>>> import numpy as np
>>> np.set_printoptions(suppress=True, linewidth=120)
>>> def tidy(a):
...     return np.round(a, 3) + 0
... 
>>> mat = np.load("a.npy")
>>> mat
array([[3, 0, 1, 3, 3, 3, 3, 2, 1],
       [1, 0, 2, 0, 2, 1, 2, 0, 0],
       [3, 3, 2, 3, 0, 2, 3, 1, 0],
       [3, 0, 2, 0, 0, 2, 1, 2, 2],
       [2, 0, 3, 0, 1, 3, 3, 1, 0],
       [0, 2, 1, 0, 3, 1, 0, 0, 3],
       [1, 1, 3, 1, 1, 2, 1, 0, 2],
       [1, 0, 2, 0, 2, 1, 2, 0, 0],
       [1, 2, 0, 2, 3, 2, 3, 3, 3],
       [1, 0, 1, 1, 1, 2, 2, 0, 2],
       [3, 1, 3, 3, 0, 3, 0, 0, 2]])
>>> # rows 1 and 7 are equal
>>> W1 = np.array([[-2, 1, 0, 0, 0],
...     [-2, -2, 0, -2, -1],
...     [0, 2, 1, 2, 1],
...     [0, 2, 1, -1, 2],
...     [1, -1, -2, -2, -2],
...     [-1, -1, 1, 1, -1],
...     [0, 1, 2, -2, 2],
...     [-2, 2, 0, -2, 1],
...     [0, 1, 1, 1, -1]])
>>> b = np.array([3, -1, 0, 2, 2])
>>> hid = np.maximum(mat @ W1 + b, 0)
>>> print(np.linalg.matrix_rank(hid))
5
>>> basis = np.array([[1, 2, 0], [2, 0, 1], [1, 1, 1], [1, 2, 0], [-2, 0, -1]])
>>> W1 @ basis
array([[ 0, -4,  1],
       [-6, -8, -1],
       [ 5,  5,  2],
       [ 0, -1,  1],
       [-1, -4, -1],
       [ 1,  1,  1],
       [-2, -2,  1],
       [-2, -8,  1],
       [ 6,  3,  3]])
>>> arr = np.abs(np.array([[-2, -3, 3, -2, -5, 0, -5],
...     [5, 0, 1, 1, 4, -5, -4],
...     [-4, -2, 1, -1, -2, -5, 3],
...     [5, 5, -4, 2, -4, -1, 5],
...     [-1, 4, 2, 5, -1, 2, 0],
...     [-2, 3, 3, 4, -5, -2, 0],
...     [1, -2, 5, 5, 2, -5, -2]])) + np.eye(7)
>>> arr = arr / arr.sum(axis=1, keepdims=True)
>>> tidy(arr)
array([[0.143, 0.143, 0.143, 0.095, 0.238, 0.   , 0.238],
       [0.238, 0.048, 0.048, 0.048, 0.19 , 0.238, 0.19 ],
       [0.211, 0.105, 0.105, 0.053, 0.105, 0.263, 0.158],
       [0.185, 0.185, 0.148, 0.111, 0.148, 0.037, 0.185],
       [0.062, 0.25 , 0.125, 0.312, 0.125, 0.125, 0.   ],
       [0.1  , 0.15 , 0.15 , 0.2  , 0.25 , 0.15 , 0.   ],
       [0.043, 0.087, 0.217, 0.217, 0.087, 0.217, 0.13 ]])
>>> # row-stochastic, so 1 is an eigenvalue
>>> tidy(np.linalg.norm(arr[4], 1)), tidy(np.linalg.norm(arr[4], np.inf))
(np.float64(1.0), np.float64(0.312))
>>> np.linalg.norm(arr, axis=1).argmax()
np.int64(4)
>>> tidy(arr[4] @ arr[3])
np.float64(0.134)
>>> print(tidy(np.linalg.norm(arr, 1)), tidy(np.linalg.norm(arr, np.inf)))
1.144 1.0
>>> tidy(np.linalg.norm(arr, axis=0))
array([0.414, 0.401, 0.376, 0.46 , 0.46 , 0.461, 0.411])
>>> tidy(np.linalg.norm(arr[4] - arr[3]))
np.float64(0.321)
>>> tidy(np.linalg.norm(arr) ** 2 / np.linalg.norm(arr, 2) ** 2)
np.float64(1.271)
>>> J = np.loadtxt("w.csv", delimiter=",")
>>> print(J)
[[1.    0.7   0.49  0.343 0.24  0.168 0.118]
 [0.7   1.    0.7   0.49  0.343 0.24  0.168]
 [0.49  0.7   1.    0.7   0.49  0.343 0.24 ]
 [0.343 0.49  0.7   1.    0.7   0.49  0.343]
 [0.24  0.343 0.49  0.7   1.    0.7   0.49 ]
 [0.168 0.24  0.343 0.49  0.7   1.    0.7  ]
 [0.118 0.168 0.24  0.343 0.49  0.7   1.   ]]
>>> # symmetric, so the eigenvalues are real
>>> vec = np.array([3, 2, 3, 3, 3, 1, 1])
>>> y = J @ vec
>>> b, lr = np.zeros(7), 1 / np.linalg.norm(J, 2) ** 2
>>> for i in range(3):
...     b -= lr * J.T @ (J @ b - y)
...     if i % 1 == 0: print(i, round(np.linalg.norm(J @ b - y), 3))
... 
0 1.86
1 1.567
2 1.328
>>> tidy(np.linalg.cond(J))
np.float64(19.898)
>>> print(tidy(b))
[2.138 2.542 2.736 2.695 2.432 2.003 1.539]
